$ python -q
>>> import numpy as np
>>> np.set_printoptions(suppress=True, linewidth=120)
>>> F = np.load("case16.npy")
>>> F.round(2)
array([[ 3.69, -8.28, -0.52, -4.12, -0.78],
       [ 7.79,  3.98,  2.2 ,  3.12, -2.98],
       [-7.13, -4.89, -2.21, -3.54,  2.81],
       [-0.8 ,  8.71,  1.17,  4.7 , -0.26],
       [ 8.64, -3.88,  1.17, -1.1 , -2.79],
       [ 2.15, -8.62, -0.89, -4.49, -0.22],
       [ 7.35, -5.92,  0.59, -2.38, -2.21],
       [ 0.33, -8.69, -1.27, -4.75,  0.42],
       [-6.79,  6.49, -0.39,  2.77,  1.98],
       [-6.28,  6.93, -0.22,  3.07,  1.77],
       [ 0.65,  8.59,  1.45,  4.81, -0.76]])
>>> # rows and columns are dependent
>>> C = F[[4, 7]].astype(float)
>>> for _ in range(7):
...     labels = np.linalg.norm(F[:, None] - C, axis=-1).argmin(axis=1)
...     C = np.array([F[labels == j].mean(axis=0) for j in range(2)])
... 
>>> labels
array([1, 0, 1, 0, 0, 1, 0, 1, 1, 1, 0])
>>> np.bincount(labels)
array([5, 6])
>>> out = np.array([[-4, -5, -5], [-4, -1, 3], [-3, -5, 0], [2, 0, -2], [3, 4, 0]])
>>> np.linalg.matrix_rank(np.vstack([F, out.T]))
np.int64(5)
>>> np.round(np.einsum("ij,ij->i", F, F), 2)
array([100., 100., 100., 100., 100., 100., 100., 100., 100., 100., 100.])
>>> np.vstack([F, out.T]).shape
(14, 5)
>>> np.round(np.einsum("ij->j", F), 2)
array([ 9.6 , -5.57,  1.1 , -1.92, -3.02])
>>> q, _ = np.linalg.qr(np.array([[0.4, 0.1],
...     [-0.8, 0.4],
...     [0.0, -1.1],
...     [-0.7, -1.4],
...     [-0.6, -0.9],
...     [-0.4, 0.3],
...     [0.6, 0.0],
...     [2.5, 0.5]]))
>>> A = q @ q.T
>>> A.round(2) + 0
array([[ 0.02, -0.04,  0.  , -0.03, -0.03, -0.02,  0.03,  0.12],
       [-0.04,  0.18, -0.18, -0.13, -0.06,  0.11, -0.08, -0.27],
       [ 0.  , -0.18,  0.32,  0.35,  0.21, -0.12,  0.05,  0.06],
       [-0.03, -0.13,  0.35,  0.44,  0.28, -0.1 ,  0.  , -0.14],
       [-0.03, -0.06,  0.21,  0.28,  0.18, -0.05, -0.01, -0.14],
       [-0.02,  0.11, -0.12, -0.1 , -0.05,  0.06, -0.05, -0.14],
       [ 0.03, -0.08,  0.05,  0.  , -0.01, -0.05,  0.05,  0.19],
       [ 0.12, -0.27,  0.06, -0.14, -0.14, -0.14,  0.19,  0.75]])
>>> # symmetric
>>> np.round(np.linalg.norm(A, 2) / np.linalg.norm(A), 2)
np.float64(0.71)
>>> np.linalg.matrix_rank(A, rtol=0.1)
np.int64(2)
>>> [round(float(x), 2) for x in np.linalg.svd(A, compute_uv=False)[:3]]
[1.0, 1.0, 0.0]
>>> rk = np.linalg.matrix_rank(A)
>>> rk
np.int64(2)
>>> ns = np.linalg.svd(A)[2][rk:].T
>>> np.round(ns @ ns.T, 2) + 0
array([[ 0.98,  0.04,  0.  ,  0.03,  0.03,  0.02, -0.03, -0.12],
       [ 0.04,  0.82,  0.18,  0.13,  0.06, -0.11,  0.08,  0.27],
       [ 0.  ,  0.18,  0.68, -0.35, -0.21,  0.12, -0.05, -0.06],
       [ 0.03,  0.13, -0.35,  0.56, -0.28,  0.1 ,  0.  ,  0.14],
       [ 0.03,  0.06, -0.21, -0.28,  0.82,  0.05,  0.01,  0.14],
       [ 0.02, -0.11,  0.12,  0.1 ,  0.05,  0.94,  0.05,  0.14],
       [-0.03,  0.08, -0.05,  0.  ,  0.01,  0.05,  0.95, -0.19],
       [-0.12,  0.27, -0.06,  0.14,  0.14,  0.14, -0.19,  0.25]])
>>> ns.shape
(8, 6)
>>> [int(np.linalg.matrix_rank(np.delete(A, i, axis=0))) for i in range(8)]
[2, 2, 2, 2, 2, 2, 2, 2]
>>> [int(np.linalg.matrix_rank(A[:i])) for i in range(1, len(A) + 1)]
[1, 2, 2, 2, 2, 2, 2, 2]
>>> np.unique(A.round(6), axis=0).shape
(8, 8)
>>> round(np.trace(np.linalg.pinv(A) @ A), 2)
np.float64(2.0)
>>> np.round(A @ np.linalg.pinv(A) @ A, 2) + 0
array([[ 0.02, -0.04,  0.  , -0.03, -0.03, -0.02,  0.03,  0.12],
       [-0.04,  0.18, -0.18, -0.13, -0.06,  0.11, -0.08, -0.27],
       [ 0.  , -0.18,  0.32,  0.35,  0.21, -0.12,  0.05,  0.06],
       [-0.03, -0.13,  0.35,  0.44,  0.28, -0.1 ,  0.  , -0.14],
       [-0.03, -0.06,  0.21,  0.28,  0.18, -0.05, -0.01, -0.14],
       [-0.02,  0.11, -0.12, -0.1 , -0.05,  0.06, -0.05, -0.14],
       [ 0.03, -0.08,  0.05,  0.  , -0.01, -0.05,  0.05,  0.19],
       [ 0.12, -0.27,  0.06, -0.14, -0.14, -0.14,  0.19,  0.75]])
>>> np.allclose(A[:-1].T @ np.linalg.lstsq(A[:-1].T, A[-1])[0], A[-1])
True
>>> C = np.array([[0, 8, 0, 4, 9], [1, 8, 6, 6, 9]])
>>> rng = np.random.default_rng(93491)
>>> mat = rng.normal(size=(25, 2)) @ C + np.array([1, 2, 3, 1, 0])
>>> mat.round(2)
array([[  1.12,  10.85,   3.7 ,   5.66,   9.96],
       [  1.77,   1.38,   7.63,   2.23,  -0.7 ],
       [  0.54,  -0.86,   0.26,  -1.34,  -3.22],
       [  0.23, -13.15,  -1.64,  -8.12, -17.04],
       [  0.75,  12.9 ,   1.5 ,   5.95,  12.26],
       [  2.04,   5.18,   9.24,   4.67,   3.58],
       [  2.19,   6.94,  10.13,   5.85,   5.56],
       [  1.24,  10.03,   4.46,   5.5 ,   9.03],
       [  2.84,  21.57,  14.06,  14.47,  22.02],
       [  1.95,  18.59,   8.72,  11.2 ,  18.66],
       [  1.23,   2.7 ,   4.37,   1.81,   0.79],
       [  2.36,   9.08,  11.13,   7.25,   7.97],
       [ -0.14,  -4.06,  -3.82,  -4.3 ,  -6.81],
       [  1.49,  -1.31,   5.96,   0.33,  -3.73],
       [ -1.04,  -9.01,  -9.27,  -8.6 , -12.39],
       [  3.42,  15.76,  17.54,  12.73,  15.48],
       [  0.19, -14.18,  -1.87,  -8.71, -18.2 ],
       [  0.78,   1.98,   1.67,   0.55,  -0.02],
       [  0.93,   8.31,   2.56,   4.01,   7.1 ],
       [  3.03,  14.96,  15.2 ,  11.55,  14.58],
       [  0.86,   6.81,   2.17,   3.13,   5.41],
       [  0.57, -15.14,   0.43,  -8.43, -19.28],
       [  1.32,  16.72,   4.9 ,   9.  ,  16.56],
       [ -1.37, -27.73, -11.2 , -18.6 , -33.44],
       [  2.74,  -3.55,  13.45,   1.71,  -6.24]])
>>> # rows and columns are dependent
>>> left, sig, VT = np.linalg.svd(mat)
>>> V = VT[:(sig > 1e-8).sum()]
>>> x0 = mat[23] + -1 * mat[2] + rng.integers(2) * np.eye(5)[1]
>>> x0.round(2)
array([ -1.91, -26.87, -11.46, -17.25, -30.23])
>>> np.allclose(V.T @ V @ x0, x0)
True
>>> np.linalg.matrix_rank(np.vstack([mat, x0]))
np.int64(3)
>>> np.round(np.diag(V.T @ V), 2)
array([0.12, 0.95, 0.89, 0.23, 0.81])
>>> round(np.linalg.norm(x0 - V.T @ V @ x0), 2)
np.float64(0.0)
>>> np.abs(np.diag(np.linalg.qr(mat)[1])) > 1e-9
array([ True,  True,  True, False, False])
>>> feats = np.load("data.npy")
>>> feats
array([[ 6,  1,  4,  8,  0,  1, 11,  9,  0],
       [ 6,  1,  2, 10,  0,  3, 12, 10,  0],
       [ 6,  1,  6,  6,  0,  0, 10,  8,  0],
       [ 6,  1,  2, 10,  0,  3, 12, 10,  0],
       [ 6,  1,  6,  6,  0,  0, 10,  8,  0],
       [ 6,  1,  4,  8,  0,  1, 11,  9,  0],
       [ 6,  1,  2, 10,  0,  3, 12, 10,  0],
       [ 6,  1,  2, 10,  0,  3, 12, 10,  0],
       [ 6,  1,  8,  4,  0,  0,  9,  7,  0],
       [ 6,  1,  4,  8,  0,  1, 11,  9,  0],
       [ 6,  1,  2, 10,  0,  3, 12, 10,  0],
       [ 6,  1,  2, 10,  0,  3, 12, 10,  0],
       [ 6,  1,  2, 10,  0,  3, 12, 10,  0],
       [ 6,  1,  8,  4,  0,  0,  9,  7,  0],
       [ 6,  1,  8,  4,  0,  0,  9,  7,  0],
       [ 6,  1,  6,  6,  0,  0, 10,  8,  0],
       [ 6,  1,  2, 10,  0,  3, 12, 10,  0],
       [ 6,  1,  8,  4,  0,  0,  9,  7,  0],
       [ 6,  1,  4,  8,  0,  1, 11,  9,  0],
       [ 6,  1,  2, 10,  0,  3, 12, 10,  0],
       [ 6,  1,  8,  4,  0,  0,  9,  7,  0],
       [ 6,  1,  6,  6,  0,  0, 10,  8,  0],
       [ 6,  1,  4,  8,  0,  1, 11,  9,  0],
       [ 6,  1,  8,  4,  0,  0,  9,  7,  0],
       [ 6,  1,  6,  6,  0,  0, 10,  8,  0],
       [ 6,  1,  2, 10,  0,  3, 12, 10,  0],
       [ 6,  1,  2, 10,  0,  3, 12, 10,  0],
       [ 6,  1,  4,  8,  0,  1, 11,  9,  0],
       [ 6,  1,  2, 10,  0,  3, 12, 10,  0],
       [ 6,  1,  2, 10,  0,  3, 12, 10,  0],
       [ 6,  1,  6,  6,  0,  0, 10,  8,  0],
       [ 6,  1,  4,  8,  0,  1, 11,  9,  0],
       [ 6,  1,  2, 10,  0,  3, 12, 10,  0],
       [ 6,  1,  2, 10,  0,  3, 12, 10,  0],
       [ 6,  1,  6,  6,  0,  0, 10,  8,  0],
       [ 6,  1,  8,  4,  0,  0,  9,  7,  0],
       [ 6,  1,  2, 10,  0,  3, 12, 10,  0]])
>>> # row 3 repeats row 1
>>> W1 = np.array([[2, 0],
...     [0, 2],
...     [0, 0],
...     [1, 2],
...     [2, 2],
...     [3, 2],
...     [0, 0],
...     [0, 0],
...     [2, 0]])
>>> coef = np.array([1, 2])
>>> H = np.maximum(feats @ W1 + coef, 0)
>>> np.linalg.matrix_rank(H)
np.int64(2)
>>> C = np.array([[-2, 1, 2], [0, -1, 3]])
>>> H @ C
array([[-48,   2, 114],
       [-64,   2, 154],
       [-38,   3,  86],
       [-64,   2, 154],
       [-38,   3,  86],
       [-48,   2, 114],
       [-64,   2, 154],
       [-64,   2, 154],
       [-34,   5,  70],
       [-48,   2, 114],
       [-64,   2, 154],
       [-64,   2, 154],
       [-64,   2, 154],
       [-34,   5,  70],
       [-34,   5,  70],
       [-38,   3,  86],
       [-64,   2, 154],
       [-34,   5,  70],
       [-48,   2, 114],
       [-64,   2, 154],
       [-34,   5,  70],
       [-38,   3,  86],
       [-48,   2, 114],
       [-34,   5,  70],
       [-38,   3,  86],
       [-64,   2, 154],
       [-64,   2, 154],
       [-48,   2, 114],
       [-64,   2, 154],
       [-64,   2, 154],
       [-38,   3,  86],
       [-48,   2, 114],
       [-64,   2, 154],
       [-64,   2, 154],
       [-38,   3,  86],
       [-34,   5,  70],
       [-64,   2, 154]])
>>> f = np.array([3, 1, 2])
>>> np.cross(feats[27, :3], feats[33, :3])
array([-2, 12,  0])
>>> np.polyval(f, feats[27])
array([116,   6,  54, 202,   2,   6, 376, 254,   2])
>>> np.convolve(feats[27], f)
array([18,  9, 25, 30, 16, 19, 34, 40, 31, 18,  0])
>>> np.linalg.matrix_rank(feats, rtol=0.1)
np.int64(2)
>>> np.linalg.cond(feats) > 100
np.True_
>>> out = feats / np.linalg.norm(feats, axis=1, keepdims=True)
>>> cov = out @ out.T
>>> np.round(np.linalg.norm(out, axis=1), 2)
array([1., 1., 1., 1., 1., 1., 1., 1., 1., 1., 1., 1., 1., 1., 1., 1., 1., 1., 1., 1., 1., 1., 1., 1., 1., 1., 1., 1.,
       1., 1., 1., 1., 1., 1., 1., 1., 1.])
>>> M = np.load("run7.npy")
>>> M
array([[0., 0., 0., 0., 0., 1., 0., 1.],
       [0., 0., 0., 0., 3., 2., 1., 0.],
       [0., 0., 0., 0., 3., 1., 0., 1.],
       [0., 0., 0., 0., 3., 0., 3., 3.],
       [0., 3., 3., 3., 0., 0., 0., 0.],
       [1., 2., 1., 0., 0., 0., 0., 0.],
       [0., 1., 0., 3., 0., 0., 0., 0.],
       [1., 0., 1., 3., 0., 0., 0., 0.]])
>>> # equal to its transpose
>>> labels = rng.permutation(8)
>>> out = M[:, labels] * rng.choice([-1, 1], 8)
>>> out
array([[ 0., -0.,  0., -0., -0., -1., -1.,  0.],
       [ 0., -0.,  0., -3., -1., -2., -0.,  0.],
       [ 0., -0.,  0., -3., -0., -1., -1.,  0.],
       [ 0., -0.,  0., -3., -3., -0., -3.,  0.],
       [ 3., -3.,  0., -0., -0., -0., -0.,  3.],
       [ 0., -1.,  1., -0., -0., -0., -0.,  2.],
       [ 3., -0.,  0., -0., -0., -0., -0.,  1.],
       [ 3., -1.,  1., -0., -0., -0., -0.,  0.]])
>>> left, _, VT = np.linalg.svd(M.T @ out)
>>> np.round(left @ VT, 2) + 0
array([[ 0.,  0.,  1.,  0.,  0.,  0.,  0.,  0.],
       [ 0.,  0.,  0.,  0.,  0.,  0.,  0.,  1.],
       [ 0., -1.,  0.,  0.,  0.,  0.,  0.,  0.],
       [ 1.,  0.,  0.,  0.,  0.,  0.,  0.,  0.],
       [ 0.,  0.,  0., -1.,  0.,  0.,  0.,  0.],
       [ 0.,  0.,  0.,  0.,  0., -1.,  0.,  0.],
       [ 0.,  0.,  0.,  0., -1.,  0.,  0.,  0.],
       [ 0.,  0.,  0.,  0.,  0.,  0., -1.,  0.]])
